>>> import numpy as np
>>> from numpy import linalg as LA
>>> np.set_printoptions(precision=1, suppress=True, linewidth=100)
>>> def tidy(a):
...     return np.round(a, 1) + 0
... 
>>> W0 = np.array([[7, 4, -3, 1, 8, 4, -4],
...     [-4, 7, 4, -3, 1, 8, 4],
...     [4, -4, 7, 4, -3, 1, 8],
...     [8, 4, -4, 7, 4, -3, 1],
...     [1, 8, 4, -4, 7, 4, -3],
...     [-3, 1, 8, 4, -4, 7, 4],
...     [4, -3, 1, 8, 4, -4, 7]])
>>> r0 = np.array([3, -5])
>>> np.polyval(r0, W0[0])
array([ 16,   7, -14,  -2,  19,   7, -17])
>>> np.cross(W0[0, :3], W0[4, :3])
array([ 40, -31,  52])
>>> gram = W0.T @ W0
>>> LA.matrix_rank(gram)
np.int64(7)
>>> np.trace(gram), (W0 ** 2).sum()
(np.int64(1197), np.int64(1197))
>>> gram
array([[171,   9, -57, 107, 107, -57,   9],
       [  9, 171,   9, -57, 107, 107, -57],
       [-57,   9, 171,   9, -57, 107, 107],
       [107, -57,   9, 171,   9, -57, 107],
       [107, 107, -57,   9, 171,   9, -57],
       [-57, 107, 107, -57,   9, 171,   9],
       [  9, -57, 107, 107, -57,   9, 171]])
>>> np.allclose(gram, gram.T)
True
>>> np.diag(gram)
array([171, 171, 171, 171, 171, 171, 171])
>>> tidy(LA.svd(W0, compute_uv=False) ** 2)
array([403.1, 403.1, 289. ,  36.1,  36.1,  14.8,  14.8])
>>> tidy(LA.eigvalsh(gram)[::-1])
array([403.1, 403.1, 289. ,  36.1,  36.1,  14.8,  14.8])
>>> arr = np.loadtxt("data.csv", delimiter=",")
>>> arr
array([[ 39.,  36.,  24., -24., -42., -18.,  12.,   0.,   0.,  12., -12.],
       [ 36.,  39.,  24., -24., -42., -18.,  12.,   0.,   0.,  12., -12.],
       [ 24.,  24.,  19., -16., -28., -12.,   8.,   0.,   0.,   8.,  -8.],
       [-24., -24., -16.,  19.,  28.,  12.,  -8.,   0.,   0.,  -8.,   8.],
       [-42., -42., -28.,  28.,  52.,  21., -14.,   0.,   0., -14.,  14.],
       [-18., -18., -12.,  12.,  21.,  12.,  -6.,   0.,   0.,  -6.,   6.],
       [ 12.,  12.,   8.,  -8., -14.,  -6.,   7.,   0.,   0.,   4.,  -4.],
       [  0.,   0.,   0.,   0.,   0.,   0.,   0.,   3.,   0.,   0.,   0.],
       [  0.,   0.,   0.,   0.,   0.,   0.,   0.,   0.,   3.,   0.,   0.],
       [ 12.,  12.,   8.,  -8., -14.,  -6.,   4.,   0.,   0.,   7.,  -4.],
       [-12., -12.,  -8.,   8.,  14.,   6.,  -4.,   0.,   0.,  -4.,   7.]])
>>> # splits into 3 blocks
>>> (arr != 0).astype(int)
array([[1, 1, 1, 1, 1, 1, 1, 0, 0, 1, 1],
       [1, 1, 1, 1, 1, 1, 1, 0, 0, 1, 1],
       [1, 1, 1, 1, 1, 1, 1, 0, 0, 1, 1],
       [1, 1, 1, 1, 1, 1, 1, 0, 0, 1, 1],
       [1, 1, 1, 1, 1, 1, 1, 0, 0, 1, 1],
       [1, 1, 1, 1, 1, 1, 1, 0, 0, 1, 1],
       [1, 1, 1, 1, 1, 1, 1, 0, 0, 1, 1],
       [0, 0, 0, 0, 0, 0, 0, 1, 0, 0, 0],
       [0, 0, 0, 0, 0, 0, 0, 0, 1, 0, 0],
       [1, 1, 1, 1, 1, 1, 1, 0, 0, 1, 1],
       [1, 1, 1, 1, 1, 1, 1, 0, 0, 1, 1]])
>>> tidy(np.sort(LA.eigvals(arr).real))
array([  3.,   3.,   3.,   3.,   3.,   3.,   3.,   3.,   3.,   3., 177.])
>>> (LA.matrix_power((arr != 0) + (arr.T != 0) + np.eye(11), 11) > 0).astype(int)
array([[1, 1, 1, 1, 1, 1, 1, 0, 0, 1, 1],
       [1, 1, 1, 1, 1, 1, 1, 0, 0, 1, 1],
       [1, 1, 1, 1, 1, 1, 1, 0, 0, 1, 1],
       [1, 1, 1, 1, 1, 1, 1, 0, 0, 1, 1],
       [1, 1, 1, 1, 1, 1, 1, 0, 0, 1, 1],
       [1, 1, 1, 1, 1, 1, 1, 0, 0, 1, 1],
       [1, 1, 1, 1, 1, 1, 1, 0, 0, 1, 1],
       [0, 0, 0, 0, 0, 0, 0, 1, 0, 0, 0],
       [0, 0, 0, 0, 0, 0, 0, 0, 1, 0, 0],
       [1, 1, 1, 1, 1, 1, 1, 0, 0, 1, 1],
       [1, 1, 1, 1, 1, 1, 1, 0, 0, 1, 1]])
